% python3 -q
>>> import numpy as np
>>> np.set_printoptions(precision=3, suppress=True, linewidth=100, legacy="1.25")
>>> E = np.loadtxt("sample5.csv", delimiter=",")
>>> E
array([[-12., -13.,   6.,   5.],
       [  0.,   0.,   0.,   0.],
       [ 10.,  13.,  -8.,  -5.],
       [-38., -43.,  22.,  17.]])
>>> U, s, Vh = np.linalg.svd(E)
>>> s.round(3) + 0
array([69.235,  2.103,  0.165,  0.   ])
>>> out = U[:, :3] @ np.diag(s[:3]) @ Vh[:3]
>>> round(float(np.abs(E - out).max()), 3)
0.0
>>> round(float(np.linalg.norm(E - out, 2)), 3), round(s[3], 3)
(0.0, 0.0)
>>> np.linalg.matrix_rank(E, rtol=0.05)
1
>>> np.linalg.matrix_rank(out)
3
>>> round(float(np.linalg.norm(E, 2) / np.linalg.norm(E)), 3)
1.0
>>> basis = np.array([[1, 1, 0, 2], [1, 0, 1, 2], [1, 0, 1, 0], [2, 0, 1, 0]])
>>> rng = np.random.default_rng(12193)
>>> W0 = (rng.random((18, 4)) < 0.25) @ basis
>>> W0
array([[3, 1, 1, 2],
       [1, 1, 0, 2],
       [0, 0, 0, 0],
       [2, 0, 1, 0],
       [0, 0, 0, 0],
       [3, 0, 2, 0],
       [0, 0, 0, 0],
       [1, 1, 0, 2],
       [3, 0, 2, 0],
       [3, 0, 2, 0],
       [1, 0, 1, 0],
       [1, 1, 0, 2],
       [4, 0, 3, 2],
       [1, 0, 1, 0],
       [2, 1, 1, 4],
       [3, 0, 2, 2],
       [4, 1, 2, 4],
       [1, 0, 1, 0]])
>>> # rows 2 and 4 are equal
>>> labels = rng.permutation(4)
>>> out = W0[:, labels] * rng.choice([-1, 1], 4)
>>> out
array([[ 1, -3,  1, -2],
       [ 0, -1,  1, -2],
       [ 0,  0,  0,  0],
       [ 1, -2,  0,  0],
       [ 0,  0,  0,  0],
       [ 2, -3,  0,  0],
       [ 0,  0,  0,  0],
       [ 0, -1,  1, -2],
       [ 2, -3,  0,  0],
       [ 2, -3,  0,  0],
       [ 1, -1,  0,  0],
       [ 0, -1,  1, -2],
       [ 3, -4,  0, -2],
       [ 1, -1,  0,  0],
       [ 1, -2,  1, -4],
       [ 2, -3,  0, -2],
       [ 2, -4,  1, -4],
       [ 1, -1,  0,  0]])
>>> U, _, Vh = np.linalg.svd(W0.T @ out)
>>> labels
array([2, 0, 1, 3])
>>> basis = W0[[15, 12]].astype(float)
>>> for _ in range(5):
...     labels = np.linalg.norm(W0[:, None] - basis, axis=-1).argmin(axis=1)
...     basis = np.array([W0[labels == j].mean(axis=0) for j in range(2)])
... 
>>> labels
array([1, 0, 0, 0, 0, 0, 0, 0, 0, 0, 0, 0, 1, 0, 1, 1, 1, 0])
>>> basis
array([[1.308, 0.231, 0.769, 0.462],
       [3.2  , 0.6  , 1.8  , 2.8  ]])
>>> basis[1] - basis[0]
array([1.892, 0.369, 1.031, 2.338])
>>> data = np.array([[-1, -2, -1, 2, 0, 2],
...     [-2, 1, 1, 1, 1, -2],
...     [-1, 2, -2, 1, 0, 0],
...     [1, 1, -1, 1, 1, -2],
...     [0, 2, -1, 0, 0, -2],
...     [1, -1, -1, 0, -1, -2],
...     [0, 1, 0, -2, -1, 1],
...     [1, -2, 2, 1, -2, 1],
...     [-2, 1, 2, -1, -1, 1],
...     [0, 1, -2, -1, 1, -2],
...     [2, -2, 1, 1, 2, -1],
...     [0, 1, -1, 0, 0, 2]])
>>> data
array([[-1, -2, -1,  2,  0,  2],
       [-2,  1,  1,  1,  1, -2],
       [-1,  2, -2,  1,  0,  0],
       [ 1,  1, -1,  1,  1, -2],
       [ 0,  2, -1,  0,  0, -2],
       [ 1, -1, -1,  0, -1, -2],
       [ 0,  1,  0, -2, -1,  1],
       [ 1, -2,  2,  1, -2,  1],
       [-2,  1,  2, -1, -1,  1],
       [ 0,  1, -2, -1,  1, -2],
       [ 2, -2,  1,  1,  2, -1],
       [ 0,  1, -1,  0,  0,  2]])
>>> x = np.array([3, 1, 1, 2, 1, 1])
>>> rhs = data @ x
>>> c, lr = np.zeros(6), 1 / np.linalg.norm(data, 2) ** 2
>>> for i in range(200):
...     c -= lr * data.T @ (data @ c - rhs)
...     if i % 50 == 0: print(i, round(np.linalg.norm(data @ c - rhs), 3))
... 
0 7.819
50 0.063
100 0.001
150 0.0
>>> c
array([3., 1., 1., 2., 1., 1.])
>>> cen = (data - data.mean(axis=0)) / data.std(axis=0)
>>> np.argwhere(np.abs(cen) > 2)
array([[6, 3]])
>>> c = np.linalg.lstsq(np.delete(cen, 5, axis=1), cen[:, 5])[0]
>>> c
array([-0.387, -0.44 , -0.075, -0.058, -0.391])
>>> out = data[0, 0] * data[1:] - np.outer(data[1:, 0], data[0])
>>> out
array([[ 0, -5, -3,  3, -1,  6],
       [ 0, -4,  1,  1,  0,  2],
       [ 0,  1,  2, -3, -1,  0],
       [ 0, -2,  1,  0,  0,  2],
       [ 0,  3,  2, -2,  1,  0],
       [ 0, -1,  0,  2,  1, -1],
       [ 0,  4, -1, -3,  2, -3],
       [ 0, -5, -4,  5,  1,  3],
       [ 0, -1,  2,  1, -1,  2],
       [ 0,  6,  1, -5, -2, -3],
       [ 0, -1,  1,  0,  0, -2]])
>>> np.flatnonzero(~out.round(6).any(axis=1))
array([], dtype=int64)
>>> cen = data - data.mean(axis=0)
>>> U, s, Vh = np.linalg.svd(cen, full_matrices=False)
>>> (np.sign(U[:, 0]) == np.sign(U[0, 0])).astype(int)
array([1, 0, 0, 0, 0, 0, 1, 1, 1, 0, 1, 1])
>>> np.round(cen.mean(axis=0), 3) + 0
array([0., 0., 0., 0., 0., 0.])
>>> round(float((s ** 2).sum() ** 2 / (s ** 4).sum()), 3)
4.01
>>> np.abs(Vh[-1])
array([0.511, 0.596, 0.255, 0.521, 0.164, 0.141])
>>> feats = np.load("a.npy")
>>> feats
array([[-2,  1,  0, -5, -5, -1,  9, -4, -6],
       [-4, -5, -4, -6, -8, -2,  5,  8,  9],
       [-6, -9,  7, -7,  0,  6,  6,  4, -4],
       [-6,  3,  5, -4,  6, -5,  1,  9,  5],
       [-3, -9,  5,  9, -9,  1, -2, -5, -5],
       [-2,  1, -3,  4,  0,  9, -7, -9,  5],
       [ 0,  8,  6,  6, -2, -8, -3,  2,  1],
       [ 6,  2,  0, -4,  6,  6, -5, -2, -6],
       [-4, -5, -4, -6, -8, -2,  5,  8,  9],
       [ 6, -6,  8, -8,  5, -2,  8, -9,  3],
       [ 2, -6,  6, -6,  5,  3, -7,  3,  2],
       [-3, -6,  2, -5,  6, -4,  4,  8, -8]])
>>> x = np.array([3, -5, 4, 1, 4, -5, 3, -5, 0])
>>> rhs = feats @ x
>>> np.round(np.linalg.pinv(feats) @ feats, 3) + 0
array([[1., 0., 0., 0., 0., 0., 0., 0., 0.],
       [0., 1., 0., 0., 0., 0., 0., 0., 0.],
       [0., 0., 1., 0., 0., 0., 0., 0., 0.],
       [0., 0., 0., 1., 0., 0., 0., 0., 0.],
       [0., 0., 0., 0., 1., 0., 0., 0., 0.],
       [0., 0., 0., 0., 0., 1., 0., 0., 0.],
       [0., 0., 0., 0., 0., 0., 1., 0., 0.],
       [0., 0., 0., 0., 0., 0., 0., 1., 0.],
       [0., 0., 0., 0., 0., 0., 0., 0., 1.]])
>>> rhs
array([ 16, -56,  16, -10,  43, -40,   3,  -7, -56, 171,  23,  40])
>>> try:
...     np.linalg.solve(feats, rhs)
... except np.linalg.LinAlgError as e:
...     print("failed:", e)
... 
failed: Last 2 dimensions of the array must be square
>>> np.round(np.linalg.lstsq(feats, rhs)[0], 3) + 0
array([ 3., -5.,  4.,  1.,  4., -5.,  3., -5.,  0.])
>>> rhs = rhs + 0.02 * rng.normal(size=12)
>>> rhs
array([ 15.972, -55.997,  15.977, -10.022,  42.992, -40.017,   3.007,  -7.026, -56.037, 171.   ,
        22.983,  40.021])
>>> c, *_ = np.linalg.lstsq(feats, rhs)
>>> c.round()
array([ 3., -5.,  4.,  1.,  4., -5.,  3., -5.,  0.])
>>> [round(float(np.linalg.norm(np.linalg.solve(feats.T @ feats + lam * np.eye(9), feats.T @ rhs))), 2) for lam in (0, 1, 10, 100)]
[11.23, 11.16, 10.62, 7.95]
>>> round(float(np.linalg.norm(rhs - feats @ c)), 3)
0.037
>>> np.round(feats.T @ (rhs - feats @ c), 3) + 0
array([0., 0., 0., 0., 0., 0., 0., 0., 0.])
